% ipython --no-banner

In [1]: import numpy as np

In [2]: import numpy.linalg as la

In [3]: np.set_printoptions(precision=4, suppress=True, linewidth=160)

In [4]: K = np.diag(10 * np.array([2, -2, 0, -3, 5, -5, -3, 0, 2, -4, 5, -4])) + np.array([[1, -2, 1, -1, 2, -1, -2, 0, -2, -2, 3, 2],
   ...:     [-2, 1, -2, 2, -1, 1, 3, -3, 2, -1, 3, 2],
   ...:     [2, 1, 3, 2, -1, 2, 0, -3, -2, -3, -3, 2],
   ...:     [1, -2, -2, -1, -1, -1, 0, 0, 3, -2, -1, 3],
   ...:     [2, 0, -3, 2, 2, -2, 3, -3, -2, -3, -2, 3],
   ...:     [-1, 0, 2, -1, -1, 0, -2, -3, -1, 3, 2, 2],
   ...:     [3, 2, -3, 2, 3, 1, -2, 1, 2, 0, 1, 0],
   ...:     [0, 0, -3, -3, 1, 1, -1, -2, 0, 0, -3, 2],
   ...:     [-3, -1, -3, -3, 1, 3, -1, 0, 3, -1, -3, 1],
   ...:     [2, -1, 3, 3, 1, -1, 1, 0, 3, -1, 2, 0],
   ...:     [3, 3, -3, -3, 0, 0, -1, -1, 0, 2, 1, -1],
   ...:     [1, 1, -2, -1, 3, 1, 3, 0, 1, 3, -1, 2]])

In [5]: K
Out[5]: 
array([[ 21,  -2,   1,  -1,   2,  -1,  -2,   0,  -2,  -2,   3,   2],
       [ -2, -19,  -2,   2,  -1,   1,   3,  -3,   2,  -1,   3,   2],
       [  2,   1,   3,   2,  -1,   2,   0,  -3,  -2,  -3,  -3,   2],
       [  1,  -2,  -2, -31,  -1,  -1,   0,   0,   3,  -2,  -1,   3],
       [  2,   0,  -3,   2,  52,  -2,   3,  -3,  -2,  -3,  -2,   3],
       [ -1,   0,   2,  -1,  -1, -50,  -2,  -3,  -1,   3,   2,   2],
       [  3,   2,  -3,   2,   3,   1, -32,   1,   2,   0,   1,   0],
       [  0,   0,  -3,  -3,   1,   1,  -1,  -2,   0,   0,  -3,   2],
       [ -3,  -1,  -3,  -3,   1,   3,  -1,   0,  23,  -1,  -3,   1],
       [  2,  -1,   3,   3,   1,  -1,   1,   0,   3, -41,   2,   0],
       [  3,   3,  -3,  -3,   0,   0,  -1,  -1,   0,   2,  51,  -1],
       [  1,   1,  -2,  -1,   3,   1,   3,   0,   1,   3,  -1, -38]])

In [6]: r0 = np.array([3, -5])

In [7]: np.convolve(K[9], r0)
Out[7]: array([   6,  -13,   14,   -6,  -12,   -8,    8,   -5,    9, -138,  211,  -10,    0])

In [8]: np.array([np.convolve(row, r0, "same") for row in K])
Out[8]: 
array([[  63, -111,   13,   -8,   11,  -13,   -1,   10,   -6,    4,   19,   -9],
       [  -6,  -47,   89,   16,  -13,    8,    4,  -24,   21,  -13,   14,   -9],
       [   6,   -7,    4,   -9,  -13,   11,  -10,   -9,    9,    1,    6,   21],
       [   3,  -11,    4,  -83,  152,    2,    5,    0,    9,  -21,    7,   14],
       [   6,  -10,   -9,   21,  146, -266,   19,  -24,    9,    1,    9,   19],
       [  -3,    5,    6,  -13,    2, -145,  244,    1,   12,   14,   -9,   -4],
       [   9,   -9,  -19,   21,   -1,  -12, -101,  163,    1,  -10,    3,   -5],
       [   0,    0,   -9,    6,   18,   -2,   -8,   -1,   10,    0,   -9,   21],
       [  -9,   12,   -4,    6,   18,    4,  -18,    5,   69, -118,   -4,   18],
       [   6,  -13,   14,   -6,  -12,   -8,    8,   -5,    9, -138,  211,  -10],
       [   9,   -6,  -24,    6,   15,    0,   -3,    2,    5,    6,  143, -258],
       [   3,   -2,  -11,    7,   14,  -12,    4,  -15,    3,    4,  -18, -109]])

In [9]: np.polyval(r0, K[9])
Out[9]: array([   1,   -8,    4,    4,   -2,   -8,   -2,   -5,    4, -128,    1,   -5])

In [10]: q, R = la.qr(K)

In [11]: np.abs(np.diag(R))
Out[11]: array([22.0681, 19.638 ,  8.8192, 30.2558, 46.2719, 47.5743, 27.4824,  4.1825, 20.9731, 32.5314, 38.4993, 33.3346])

In [12]: np.allclose(R.T @ R, K.T @ K)
Out[12]: True

In [13]: np.round(q.T @ q, 4) + 0
Out[13]: 
array([[1., 0., 0., 0., 0., 0., 0., 0., 0., 0., 0., 0.],
       [0., 1., 0., 0., 0., 0., 0., 0., 0., 0., 0., 0.],
       [0., 0., 1., 0., 0., 0., 0., 0., 0., 0., 0., 0.],
       [0., 0., 0., 1., 0., 0., 0., 0., 0., 0., 0., 0.],
       [0., 0., 0., 0., 1., 0., 0., 0., 0., 0., 0., 0.],
       [0., 0., 0., 0., 0., 1., 0., 0., 0., 0., 0., 0.],
       [0., 0., 0., 0., 0., 0., 1., 0., 0., 0., 0., 0.],
       [0., 0., 0., 0., 0., 0., 0., 1., 0., 0., 0., 0.],
       [0., 0., 0., 0., 0., 0., 0., 0., 1., 0., 0., 0.],
       [0., 0., 0., 0., 0., 0., 0., 0., 0., 1., 0., 0.],
       [0., 0., 0., 0., 0., 0., 0., 0., 0., 0., 1., 0.],
       [0., 0., 0., 0., 0., 0., 0., 0., 0., 0., 0., 1.]])

In [14]: np.trace(q @ q.T)
Out[14]: np.float64(12.0)

In [15]: r0, g = K[7], K[11]

In [16]: r0 @ g
Out[16]: np.int64(-63)

In [17]: pr = (r0 @ g) / (r0 @ r0) * r0

In [18]: round(float(la.norm(r0 + g) ** 2 + la.norm(r0 - g) ** 2), 4)
Out[18]: 3038.0

In [19]: la.matrix_rank(np.outer(r0, g))
Out[19]: np.int64(1)

In [20]: pr
Out[20]: array([-0.    , -0.    ,  4.9737,  4.9737, -1.6579, -1.6579,  1.6579,  3.3158, -0.    , -0.    ,  4.9737, -3.3158])

In [21]: vec = np.array([-4, 2, -2, 3, -2, 3, 3, -1, 1, 3, -1, 3])

In [22]: h1 = np.maximum(K @ vec, 0)

In [23]: np.flatnonzero(h1 > 1e-9)
Out[23]: array([2, 7, 8])

In [24]: np.tanh(K @ vec)
Out[24]: array([-1.    , -0.7616,  0.9951, -1.    , -1.    , -1.    , -1.    ,  1.    ,  1.    , -1.    , -1.    , -1.    ])

In [25]: np.maximum(K @ vec, 0) - np.maximum(-K @ vec, 0)
Out[25]: array([-111,   -1,    3,  -91,  -94, -142,  -95,    6,   37, -131,  -59,  -98])

In [26]: other = K[0, 0] * K[1:] - np.outer(K[1:, 0], K[0])

In [27]: other
Out[27]: 
array([[    0,  -403,   -40,    40,   -17,    19,    59,   -63,    38,   -25,    69,    46],
       [    0,    25,    61,    44,   -25,    44,     4,   -63,   -38,   -59,   -69,    38],
       [    0,   -40,   -43,  -650,   -23,   -20,     2,     0,    65,   -40,   -24,    61],
       [    0,     4,   -65,    44,  1088,   -40,    67,   -63,   -38,   -59,   -48,    59],
       [    0,    -2,    43,   -22,   -19, -1051,   -44,   -63,   -23,    61,    45,    44],
       [    0,    48,   -66,    45,    57,    24,  -666,    21,    48,     6,    12,    -6],
       [    0,     0,   -63,   -63,    21,    21,   -21,   -42,     0,     0,   -63,    42],
       [    0,   -27,   -60,   -66,    27,    60,   -27,     0,   477,   -27,   -54,    27],
       [    0,   -17,    61,    65,    17,   -19,    25,     0,    67,  -857,    36,    -4],
       [    0,    69,   -66,   -60,    -6,     3,   -15,   -21,     6,    48,  1062,   -27],
       [    0,    23,   -43,   -20,    61,    22,    65,     0,    23,    65,   -24,  -800]])

In [28]: la.matrix_rank(other), la.matrix_rank(K)
Out[28]: (np.int64(11), np.int64(12))

In [29]: F = np.load("mat.npy")

In [30]: F
Out[30]: 
array([[-2, -1,  3, -1, -1,  0, -1,  0, -2,  2,  0, -4,  1],
       [-1,  2, -4, -1,  3,  1, -1,  0,  2,  1,  1, -1, -1],
       [ 3, -4,  2, -2,  3, -3, -1,  0,  2, -1, -2, -1,  0],
       [-1, -1, -2,  2,  1, -1, -3, -2,  0,  4, -1,  1,  3],
       [-1,  3,  3,  1,  4,  2,  3,  0,  4,  0, -1,  0, -3],
       [ 0,  1, -3, -1,  2,  0, -1,  1,  3,  4,  0, -1,  1],
       [-1, -1, -1, -3,  3, -1,  4, -4,  0,  2, -4,  0, -3],
       [ 0,  0,  0, -2,  0,  1, -4,  0,  0, -2, -4,  0, -1],
       [-2,  2,  2,  0,  4,  3,  0,  0, -2,  0, -3,  1, -3],
       [ 2,  1, -1,  4,  0,  4,  2, -2,  0,  4, -1,  0,  3],
       [ 0,  1, -2, -1, -1,  0, -4, -4, -3, -1,  2, -1,  1],
       [-4, -1, -1,  1,  0, -1,  0,  0,  1,  0, -1, -4,  2],
       [ 1, -1,  0,  3, -3,  1, -3, -1, -3,  3,  1,  2,  4]])

In [31]: r0 = np.array([0, 3, 5, 4, 5, 3, 4, 3, 4, 2, 2, 5])

In [32]: other = K + np.outer(r0, np.eye(12)[8])

In [33]: la.matrix_rank(other - K)
Out[33]: np.int64(1)

In [34]: left, sv, Vt = la.svd(F, full_matrices=False)

In [35]: np.abs(left[:, 0]).round(6).argmax()
Out[35]: np.int64(12)

In [36]: left.shape, sv.shape, Vt.shape
Out[36]: ((13, 13), (13,), (13, 13))

In [37]: sv / sv[0]
Out[37]: array([1.    , 0.7799, 0.6771, 0.592 , 0.572 , 0.5311, 0.4697, 0.3125, 0.2939, 0.274 , 0.1797, 0.0431, 0.0154])

In [38]: (sv > 1e-8).sum()
Out[38]: np.int64(13)

In [39]: np.allclose(left * sv @ Vt, F)
Out[39]: True

In [40]: np.round(np.sqrt((sv ** 2).sum()), 4), round(float(la.norm(F)), 4)
Out[40]: (np.float64(27.2029), 27.2029)

In [41]: vec = np.array([-1, 1, -2, -3, -3, 3, -3, -3, -2, -1, 1, 1, -3])

In [42]: rhs = F @ vec

In [43]: c, lr = np.zeros(13), 1 / la.norm(F, 2) ** 2

In [44]: for i in range(300):
    ...:     c -= lr * F.T @ (F @ c - rhs)
    ...:     if i % 50 == 0: print(i, round(la.norm(F @ c - rhs), 4))
    ...: 
0 39.2847
50 1.9451
100 1.5151
150 1.3697
200 1.2481
250 1.1378

In [45]: round(float(la.cond(F)), 4)
Out[45]: 64.7439

In [46]: ev, V = la.eigh(F)

In [47]: np.abs(V[:, -1]).round(6).argmax()
Out[47]: np.int64(12)

In [48]: round(float(ev.sum()), 4), np.trace(F)
Out[48]: (16.0, np.int64(16))
